>>> import numpy as np
>>> np.set_printoptions(precision=2, suppress=True, linewidth=200, legacy="1.25")
>>> X = np.array([[-2.7, -2.0, 2.0], [-1.0, 3.3, -2.0], [-3.0, -2.0, 2.3]])
>>> (X - X.T) / 2
array([[ 0. , -0.5,  2.5],
       [ 0.5,  0. ,  0. ],
       [-2.5,  0. ,  0. ]])
>>> (X + X.T) / 2
array([[-2.7, -1.5, -0.5],
       [-1.5,  3.3, -2. ],
       [-0.5, -2. ,  2.3]])
>>> np.allclose(X @ X.T, X.T @ X)
False
>>> X.inv()
Traceback (most recent call last):
  File "<python-input-6>", line 1, in <module>
    X.inv()
    ^^^^^
AttributeError: 'numpy.ndarray' object has no attribute 'inv'
>>> np.round(np.linalg.det(X), 2)
-2.49
>>> r0 = np.array([4, 0, -2])
>>> np.convolve(X[1], r0)
array([-4. , 13.2, -6. , -6.6,  4. ])
>>> np.polyval(r0, X[1])
array([ 2.  , 41.56, 14.  ])
>>> np.correlate(X[1], X[2], "full")
array([-2.3 ,  9.59, -8.2 , -5.9 ,  6.  ])
>>> round(np.linalg.det(X.T), 2)
-2.49
>>> np.linalg.eigvals(X)
array([-1.86,  0.3 ,  4.46])
>>> round(float(np.linalg.det(X[::-1])), 2)
2.49
>>> np.kron(np.eye(2, dtype=int), X)
array([[-2.7, -2. ,  2. , -0. , -0. ,  0. ],
       [-1. ,  3.3, -2. , -0. ,  0. , -0. ],
       [-3. , -2. ,  2.3, -0. , -0. ,  0. ],
       [-0. , -0. ,  0. , -2.7, -2. ,  2. ],
       [-0. ,  0. , -0. , -1. ,  3.3, -2. ],
       [-0. , -0. ,  0. , -3. , -2. ,  2.3]])
>>> r0, g = X[0], X[2]
>>> print(np.round(r0 @ r0, 2))
15.29
>>> round(r0 @ g, 2)
16.7
>>> p = (r0 @ g) / (r0 @ r0) * r0
>>> print(np.linalg.matrix_rank(np.outer(r0, g)))
1
>>> np.round(np.linalg.norm(r0 + g) ** 2 + np.linalg.norm(r0 - g) ** 2, 2)
67.16
>>> round((g - p) @ r0, 2)
-0.0
>>> print(p)
[-2.95 -2.18  2.18]
>>> np.outer(r0, g)
array([[ 8.1 ,  5.4 , -6.21],
       [ 6.  ,  4.  , -4.6 ],
       [-6.  , -4.  ,  4.6 ]])
>>> Uu, sv, Vh = np.linalg.svd(X)
>>> sv
array([6.26, 3.21, 0.12])
>>> np.argmax(sv[:-1] / (sv[1:] + 1e-6)) + 1
2
>>> Y = Uu[:, :2] @ np.diag(sv[:2]) @ Vh[:2]
>>> print(np.round(np.linalg.norm(X - Y, 2), 2), round(sv[2], 2))
0.12 0.12
>>> np.linalg.matrix_rank(X, rtol=0.05)
2
>>> round(float(np.linalg.norm(X - Y) / np.linalg.norm(X)), 2)
0.02
>>> np.round(np.abs(X - Y).max(), 2)
0.07
>>> mat = np.loadtxt("a.csv", delimiter=",")
>>> mat
array([[-0.57, -0.82],
       [-0.82,  0.57]])
>>> W1 = np.array([[-3, -2], [-3, 0]])
>>> c = np.array([1, 1])
>>> hid = np.maximum(mat @ W1 + c, 0)
>>> np.linalg.matrix_rank(hid)
2
>>> C = np.array([[-5, -5], [-5, 3]])
>>> W1 @ C
array([[25,  9],
       [15, 15]])
>>> hid @ C
array([[-36.56, -19.46],
       [-22.02,  -0.86]])
>>> gram = mat.T @ mat
>>> np.linalg.svd(mat, compute_uv=False) ** 2
array([1., 1.])
>>> print((mat @ mat.T).shape)
(2, 2)
>>> round(np.trace(gram), 2), round(float((mat ** 2).sum()), 2)
(2.0, 2.0)
>>> np.allclose(gram, gram.T)
True
>>> np.diag(gram)
array([1., 1.])
>>> x0 = np.array([-1, 0])
>>> np.round(mat.T @ (mat @ x0), 2) + 0
array([-1.,  0.])
>>> [p for p in range(1, 25) if np.allclose(np.linalg.matrix_power(mat, p), np.eye(2))]
[2, 4, 6, 8, 10, 12, 14, 16, 18, 20, 22, 24]
>>> np.abs(np.linalg.eigvals(mat))
array([1., 1.])
>>> np.linalg.inv(mat)
array([[-0.57, -0.82],
       [-0.82,  0.57]])
>>> M = np.array([[0.0, 0.0, 0.0, 2.0],
...     [0.0, 0.0, 0.0, 0.0],
...     [0.0, 0.0, 0.0, 0.0],
...     [2.0, 0.0, 0.0, 0.0]])
>>> Uu, sv, Vh = np.linalg.svd(M)
>>> sv
array([2., 2., 0., 0.])
>>> Y = Uu[:, :2] @ np.diag(sv[:2]) @ Vh[:2]
>>> round(np.linalg.norm(M - Y, 2), 2), sv[2]
(0.0, 0.0)
>>> np.linalg.matrix_rank(M, rtol=0.05)
2
>>> Y
array([[0., 0., 0., 2.],
       [0., 0., 0., 0.],
       [0., 0., 0., 0.],
       [2., 0., 0., 0.]])
>>> np.abs(M - Y).max()
0.0
>>> m1 = np.load("mat.npy")
>>> m1
array([[-2.78,  0.63, -2.68, -3.49],
       [-4.55, -4.34, -3.14,  1.77],
       [-5.92, -5.79, -3.93,  1.87],
       [-2.19, -0.53, -2.95, -3.38],
       [-3.88,  0.46, -2.7 , -3.18],
       [-2.69,  0.59, -2.48, -5.76],
       [-2.43,  1.2 , -2.89, -2.42],
       [-2.4 ,  1.06, -4.47, -3.09],
       [-4.73, -4.89, -2.85,  2.18],
       [-2.47, -3.7 , -2.56,  1.6 ],
       [-4.15,  1.27, -3.79, -2.78],
       [-2.63,  1.3 , -3.13, -2.92],
       [-5.06, -6.28, -3.77,  4.64],
       [-3.26,  1.38, -2.54, -2.34],
       [-3.52, -3.77, -2.5 ,  2.44],
       [-1.92,  1.62, -1.57, -3.68],
       [-5.22, -4.15, -1.7 ,  3.57],
       [-4.08,  0.41, -2.65, -3.31]])
>>> proj = m1 @ np.linalg.solve(m1.T @ m1, m1.T)
>>> print(np.round(np.linalg.eigvalsh(proj), 2) + 0)
[0. 0. 0. 0. 0. 0. 0. 0. 0. 0. 0. 0. 0. 0. 1. 1. 1. 1.]
>>> proj @ m1[:, 2]
array([-2.68, -3.14, -3.93, -2.95, -2.7 , -2.48, -2.89, -4.47, -2.85, -2.56, -3.79, -3.13, -3.77, -2.54, -2.5 , -1.57, -1.7 , -2.65])
>>> Ac = m1 - m1.mean(axis=0)
>>> V = np.linalg.svd(Ac)[2][:2]
>>> Y = Ac - Ac @ V.T @ V
>>> np.linalg.norm(Y, axis=1).round(6).argmax()
7
>>> x0 = np.array([5, -3, -4, 3])
>>> y = m1 @ x0
>>> c, lr = np.zeros(4), 1 / np.linalg.norm(m1, 2) ** 2
>>> for i in range(60):
...     c -= lr * m1.T @ (m1 @ c - y)
...     if i % 10 == 0: print(i, round(np.linalg.norm(m1 @ c - y), 2))
... 
0 30.94
10 15.83
20 13.34
30 11.24
40 9.48
50 8.0
>>> print(c)
[ 3.43 -2.72 -2.15  2.85]
>>> data = np.array([[2.0, 3.0, 1.0, 0.0, 0.0],
...     [-1.0, 0.0, 0.0, 0.0, 0.0],
...     [0.0, 2.0, 1.0, 0.0, 0.0],
...     [0.0, 0.0, 0.0, -2.0, -2.0],
...     [0.0, 0.0, 0.0, 1.0, 1.0]])
>>> rng = np.random.default_rng(4724)
>>> Y = data + rng.integers(-2, 3, (5, 4)) @ rng.integers(-2, 3, (4, 5))
>>> print(Y)
[[ 6.  3. -1.  4.  6.]
 [ 3.  3.  6.  0.  8.]
 [ 8.  5.  4.  0.  7.]
 [ 1.  5.  7.  5.  4.]
 [ 8.  6.  6.  1.  3.]]
>>> np.abs(Y - data).sum(axis=1)
array([16., 21., 21., 26., 22.])
>>> round(np.linalg.norm(Y) ** 2 / np.linalg.norm(Y, 2) ** 2, 2)
1.22
>>> round(np.linalg.norm(Y[4], 1), 2), np.round(np.linalg.norm(Y[4], np.inf), 2)
(24.0, 8.0)
>>> round(np.linalg.norm(Y, 1), 2), np.round(np.linalg.norm(Y, np.inf), 2)
(28.0, 24.0)
>>> np.linalg.norm(Y, axis=1).argmax()
2
>>> np.linalg.norm(Y, axis=0)
array([13.19, 10.2 , 11.75,  6.48, 13.19])
>>> K = np.loadtxt("case1.csv", delimiter=",")
>>> print(K)
[[ -1.   2.   2.]
 [  0.   4.   2.]
 [  3.   2.   5.]
 [  6.   0.   2.]
 [  3.   0.   2.]
 [  2.   0.   1.]
 [  3.   0.   4.]
 [  3.   0.   6.]
 [  1.  -3.   6.]
 [  2.  -4.   8.]
 [  3.  -3.  11.]
 [  2.  -4.  11.]
 [  0.  -3.  14.]
 [ -2.  -2.  17.]
 [  1.  -1.  17.]
 [ -1.  -3.  18.]
 [ -4.  -2.  20.]
 [ -5.  -2.  19.]
 [ -7.  -5.  20.]
 [ -8.  -6.  22.]
 [ -7.  -7.  25.]
 [ -9.  -6.  28.]
 [-11.  -4.  31.]
 [-10.  -5.  30.]]
>>> proj = K @ np.linalg.solve(K.T @ K, K.T)
>>> proj @ K[:, 2]
array([ 2.,  2.,  5.,  2.,  2.,  1.,  4.,  6.,  6.,  8., 11., 11., 14., 17., 17., 18., 20., 19., 20., 22., 25., 28., 31., 30.])
>>> np.diag(proj)
array([0.08, 0.25, 0.16, 0.15, 0.04, 0.02, 0.06, 0.08, 0.08, 0.16, 0.15, 0.16, 0.07, 0.07, 0.17, 0.08, 0.1 , 0.09, 0.1 , 0.15, 0.18, 0.15, 0.25, 0.18])
>>> print(np.round(np.linalg.eigvalsh(proj), 2) + 0)
[0. 0. 0. 0. 0. 0. 0. 0. 0. 0. 0. 0. 0. 0. 0. 0. 0. 0. 0. 0. 0. 1. 1. 1.]
>>> print(np.allclose(proj @ proj, proj))
True
>>> np.trace(proj)
3.0
>>> gram = np.cov(K, rowvar=False)
>>> np.linalg.eigvalsh(gram)[::-1]
array([118.35,   4.69,   2.48])
>>> print(round(float(np.corrcoef(K[:, 1], K[:, 0])[0, 1]), 2))
0.64
>>> gram.shape
(3, 3)
>>> print(gram)
[[ 24.     8.78 -42.28]
 [  8.78   7.8  -21.02]
 [-42.28 -21.02  93.72]]
>>> np.median(K, axis=0)
array([ 0. , -2.5, 12.5])
>>> np.polyfit(K[:, 1], K[:, 0], 1)
array([1.13, 0.94])
>>> def softmax(z):
...     e = np.exp(z - z.max(axis=-1, keepdims=True))
...     return e / e.sum(axis=-1, keepdims=True)
... 
>>> print(np.round(softmax(10 * K[8]), 2) + 0)
[0. 0. 1.]
>>> np.round(softmax(K[8]), 2) + 0
array([0.01, 0.  , 0.99])
>>> att = K @ K.T / np.sqrt(3)
>>> softmax(att).round(6).argmax(axis=1)
array([22, 22, 22,  3, 14, 14, 22, 22, 22, 22, 22, 22, 22, 22, 22, 22, 22, 22, 22, 22, 22, 22, 22, 22])
>>> Y = np.array([[3, 0], [1, 0], [-1, 2], [-1, -1], [-2, -3]])
>>> C = np.array([[3, 3, -2], [-3, -3, 1]])
>>> F = Y @ C + 0.1 * rng.normal(size=(5, 3))
>>> F
array([[ 8.9 ,  8.97, -5.9 ],
       [ 3.19,  2.79, -1.87],
       [-9.02, -8.98,  4.12],
       [-0.07,  0.09,  1.11],
       [ 2.96,  2.86,  1.12]])
>>> Y = np.c_[F[:, :1] @ np.array([[-3]]), np.array([3, 1, 2, 3, -3])]
>>> Y
array([[-26.71,   3.  ],
       [ -9.58,   1.  ],
       [ 27.07,   2.  ],
       [  0.22,   3.  ],
       [ -8.89,  -3.  ]])
>>> np.linalg.norm(np.linalg.qr(F)[0].T @ Y, axis=0) ** 2 / ((Y ** 2).sum(axis=0) + 1e-12)
array([1.  , 0.36])
>>> np.round(np.linalg.norm(Y - F @ np.linalg.lstsq(F, Y)[0], axis=0), 2) + 0
array([0.  , 4.52])
>>> x0 = np.array([-1, 0])
>>> y = Y @ x0
>>> np.round(np.linalg.solve(Y.T @ Y, Y.T @ y), 2) + 0
array([-1.,  0.])
>>> try:
...     np.linalg.solve(Y, y)
... except np.linalg.LinAlgError as e:
...     print(repr(e))
... 
LinAlgError('Last 2 dimensions of the array must be square')
>>> print(y)
[ 26.71   9.58 -27.07  -0.22   8.89]
>>> print(np.round(np.linalg.lstsq(Y, y)[0], 2) + 0)
[-1.  0.]
>>> y = y + 0.05 * rng.normal(size=5)
>>> y
array([ 26.73,   9.57, -27.08,  -0.32,   8.81])
>>> c, *_ = np.linalg.lstsq(Y, y)
>>> [round(float(np.linalg.norm(np.linalg.solve(Y.T @ Y + lam * np.eye(2), Y.T @ y))), 2) for lam in (0, 1, 10, 100)]
[1.0, 1.0, 0.99, 0.94]
>>> c.round(2) + 0
array([-1.,  0.])
>>> Y = np.array([[-8, 0], [-7, -7], [9, -6]])
>>> np.einsum("ik,kj->ji", F, Y)
array([[-187.09,  -61.97,  172.06,    9.97,  -33.66],
       [ -27.4 ,   -8.32,   38.14,   -7.3 ,  -26.74]])
>>> Y.T @ F.T
array([[-187.09,  -61.97,  172.06,    9.97,  -33.66],
       [ -27.4 ,   -8.32,   38.14,   -7.3 ,  -26.74]])
>>> proj = F @ np.linalg.solve(F.T @ F, F.T)
>>> np.allclose(proj @ proj, proj)
True
>>> round(float(np.trace(proj)), 2)
3.0
>>> arr = np.load("w.npy")
>>> arr
array([[ 1.,  0.,  0.,  0.],
       [ 0.,  0., -1.,  0.],
       [ 0.,  1.,  0.,  0.],
       [ 0.,  0.,  0.,  1.]])
>>> np.allclose(arr, arr.T)
False
>>> (arr + arr.T) / 2
array([[1., 0., 0., 0.],
       [0., 0., 0., 0.],
       [0., 0., 0., 0.],
       [0., 0., 0., 1.]])
>>> print(round(float(np.abs(np.linalg.eigvals(arr)).max()), 2))
1.0
>>> np.linalg.matrix_power(arr, 3)
array([[ 1.,  0.,  0.,  0.],
       [ 0.,  0.,  1.,  0.],
       [ 0., -1.,  0.,  0.],
       [ 0.,  0.,  0.,  1.]])
>>> np.sort(np.abs(np.linalg.eigvals(arr)))
array([1., 1., 1., 1.])
